$ python3 -q
>>> import numpy as np
>>> np.set_printoptions(precision=2, suppress=True, linewidth=100)
>>> cent = 10 * np.array([[-1.2, -0.9, 0.4, -1.1], [-1.5, -0.4, 0.6, -2.1]])
>>> rng = np.random.default_rng(749)
>>> idx = rng.integers(0, 2, 18)
>>> data = cent[idx] + rng.normal(size=(18, 4))
>>> data
array([[-11.83,  -8.54,   1.62, -10.71],
       [-14.09,  -3.24,   6.07, -21.42],
       [-13.85,  -3.82,   6.44, -19.98],
       [-11.69,  -9.96,   4.75, -10.93],
       [-11.82,  -9.48,   3.36, -11.92],
       [-14.44,  -3.34,   7.2 , -22.16],
       [-10.04, -10.52,   2.56, -10.56],
       [-12.  , -10.06,   5.37, -11.62],
       [-12.29,  -9.23,   3.67, -11.01],
       [-13.72,  -8.54,   4.71, -10.21],
       [-14.28,  -4.08,   5.86, -21.02],
       [-15.78,  -3.08,   6.94, -21.05],
       [-12.1 ,  -9.55,   4.  , -11.17],
       [-15.57,  -3.72,   6.  , -19.79],
       [-14.66,  -3.6 ,   6.49, -19.99],
       [-11.3 ,  -7.5 ,   3.95, -11.56],
       [-13.43, -10.56,   3.58,  -9.98],
       [-12.4 ,  -7.64,   6.08,  -9.76]])
>>> Ac = data - data.mean(axis=0)
>>> U, sv, vt = np.linalg.svd(Ac, full_matrices=False)
>>> np.abs(vt[0]).argmax()
np.int64(3)
>>> np.abs(vt[-1])
array([0.62, 0.72, 0.12, 0.29])
>>> round((sv ** 2).sum() ** 2 / (sv ** 4).sum(), 2)
np.float64(1.13)
>>> mat = np.load("mat.npy")
>>> mat
array([[0, 1, 0, 1],
       [1, 0, 0, 1],
       [0, 0, 0, 0],
       [1, 1, 0, 0]])
>>> # symmetric, so the eigenvalues are real
>>> print([round(float(np.linalg.det(mat[:i, :i])), 2) + 0 for i in range(1, 5)])
[0.0, -1.0, 0.0, 0.0]
>>> np.all(np.linalg.eigvalsh(mat) > 0)
np.False_
>>> round(float(np.linalg.eigvalsh(mat).min()), 2)
-1.0
>>> W = np.array([[0, 2], [1, -2], [-1, 1], [-1, 1]])
>>> coef = np.array([2, 0])
>>> act = np.maximum(mat @ W + coef, 0)
>>> (act > 0).astype(int)
array([[1, 0],
       [1, 1],
       [1, 0],
       [1, 0]])
>>> np.linalg.matrix_rank(act)
np.int64(2)
>>> cent = np.array([[-1, 9, 8], [0, -7, 7]])
>>> print((act @ cent).round(6).argmax(axis=1))
[1 2 1 1]
>>> print(act @ cent)
[[ -2  18  16]
 [ -1 -12  29]
 [ -2  18  16]
 [ -3  27  24]]
>>> A = np.loadtxt("layer11.csv", delimiter=",")
>>> A
array([[-0.22, -0.19, -0.3 ,  0.87, -0.12,  0.22],
       [ 0.41,  0.06, -0.39, -0.17, -0.78,  0.21],
       [ 0.41,  0.57, -0.18,  0.1 ,  0.45,  0.51],
       [-0.75,  0.56, -0.2 , -0.19, -0.18,  0.12],
       [ 0.16,  0.27, -0.54,  0.12,  0.14, -0.76],
       [ 0.16,  0.5 ,  0.63,  0.38, -0.34, -0.24]])
>>> # orthonormal columns
>>> x0 = np.array([1, 0, 3, 2, 3, 3])
>>> rhs = A @ x0
>>> rhs
array([ 0.93, -2.83,  2.99, -1.92, -3.06,  1.08])
>>> np.round(np.linalg.solve(A, rhs + A[:, 3]), 2) + 0
array([1., 0., 3., 3., 3., 3.])
>>> np.round(np.linalg.solve(A.T, A[1]), 2) + 0
array([0., 1., 0., 0., 0., 0.])
>>> print(np.round(np.linalg.solve(A, -3 * rhs), 2) + 0)
[-3.  0. -9. -6. -9. -9.]
>>> np.round(np.linalg.solve(A, A[:, 2]), 2) + 0
array([0., 0., 1., 0., 0., 0.])
>>> F = np.loadtxt("a.csv", delimiter=",")
>>> F
array([[ 3.,  3.,  0.],
       [ 2.,  2.,  1.],
       [-1.,  4., -1.],
       [ 1.,  2.,  2.],
       [ 2.,  1.,  1.],
       [ 4., -2.,  3.],
       [ 2.,  1.,  3.],
       [ 2.,  3.,  1.],
       [ 2.,  4., -2.],
       [ 0.,  1.,  1.],
       [-3.,  3.,  3.],
       [-6.,  5.,  1.],
       [-5.,  3.,  0.],
       [-6.,  5.,  2.],
       [-6.,  3.,  2.],
       [-3.,  0.,  2.],
       [-3., -2.,  4.],
       [-5.,  0.,  3.],
       [-5., -1.,  2.],
       [-5., -2.,  0.],
       [-2., -4.,  3.],
       [ 1., -7.,  5.],
       [ 1., -4.,  7.],
       [-2., -4.,  6.]])
>>> Ac = (F - F.mean(axis=0)) / F.std(axis=0)
>>> np.argwhere(np.abs(Ac) > 2)
array([[21,  1],
       [22,  2]])
>>> coef = np.linalg.lstsq(np.delete(Ac, 2, axis=1), Ac[:, 2])[0]
>>> np.abs(coef).argmax()
np.int64(1)
>>> proj = data @ np.linalg.solve(data.T @ data, data.T)
>>> np.round(np.linalg.eigvalsh(proj), 2) + 0
array([0., 0., 0., 0., 0., 0., 0., 0., 0., 0., 0., 0., 0., 0., 1., 1., 1., 1.])
>>> np.diag(proj)
array([0.46, 0.19, 0.14, 0.2 , 0.14, 0.24, 0.37, 0.3 , 0.1 , 0.32, 0.17, 0.21, 0.1 , 0.23, 0.13,
       0.05, 0.22, 0.44])
>>> proj @ data[:, 1]
array([ -8.54,  -3.24,  -3.82,  -9.96,  -9.48,  -3.34, -10.52, -10.06,  -9.23,  -8.54,  -4.08,
        -3.08,  -9.55,  -3.72,  -3.6 ,  -7.5 , -10.56,  -7.64])
>>> np.round(np.trace(proj), 2)
np.float64(4.0)
>>> cent = F[[11, 13]].astype(float)
>>> for _ in range(4):
...     idx = np.linalg.norm(F[:, None] - cent, axis=-1).argmin(axis=1)
...     cent = np.array([F[idx == j].mean(axis=0) for j in range(2)])
... 
>>> print(idx)
[0 0 0 0 0 1 0 0 0 0 0 0 0 0 0 1 1 1 1 1 1 1 1 1]
>>> cent[1] - cent[0]
array([-0.97, -5.46,  2.5 ])
>>> cent
array([[-0.93,  2.86,  1.  ],
       [-1.9 , -2.6 ,  3.5 ]])
>>> np.bincount(idx)
array([14, 10])
>>> J = np.loadtxt("data.csv", delimiter=",")
>>> J
array([[0., 0., 1., 0., 1.],
       [0., 0., 0., 0., 0.],
       [1., 0., 0., 1., 1.],
       [0., 0., 1., 0., 0.],
       [1., 0., 1., 0., 0.]])
>>> np.round(np.linalg.det(J), 2)
np.float64(0.0)
>>> idx = rng.permutation(5)
>>> idx
array([1, 2, 0, 3, 4])
>>> M2 = J[idx][:, idx]
>>> np.allclose(M2, J)
False
>>> round(float(np.linalg.det(M2)), 2), np.round(np.linalg.det(J[idx]), 2)
(0.0, np.float64(0.0))
>>> E = np.array([[-12, 8, -8], [-3, 2, -2], [12, -8, 8]])
>>> # looks like rank 1
>>> G = np.cov(data, rowvar=False)
>>> print(G.shape)
(4, 4)
>>> np.median(data, axis=0)
array([-12.92,  -8.09,   5.06, -11.59])
>>> np.argwhere(np.triu(np.abs(np.corrcoef(data.T)) > 0.8, 1))
array([[0, 1],
       [1, 3]])
>>> round(float(np.corrcoef(data[:, 1], data[:, 3])[0, 1]), 2)
-0.95
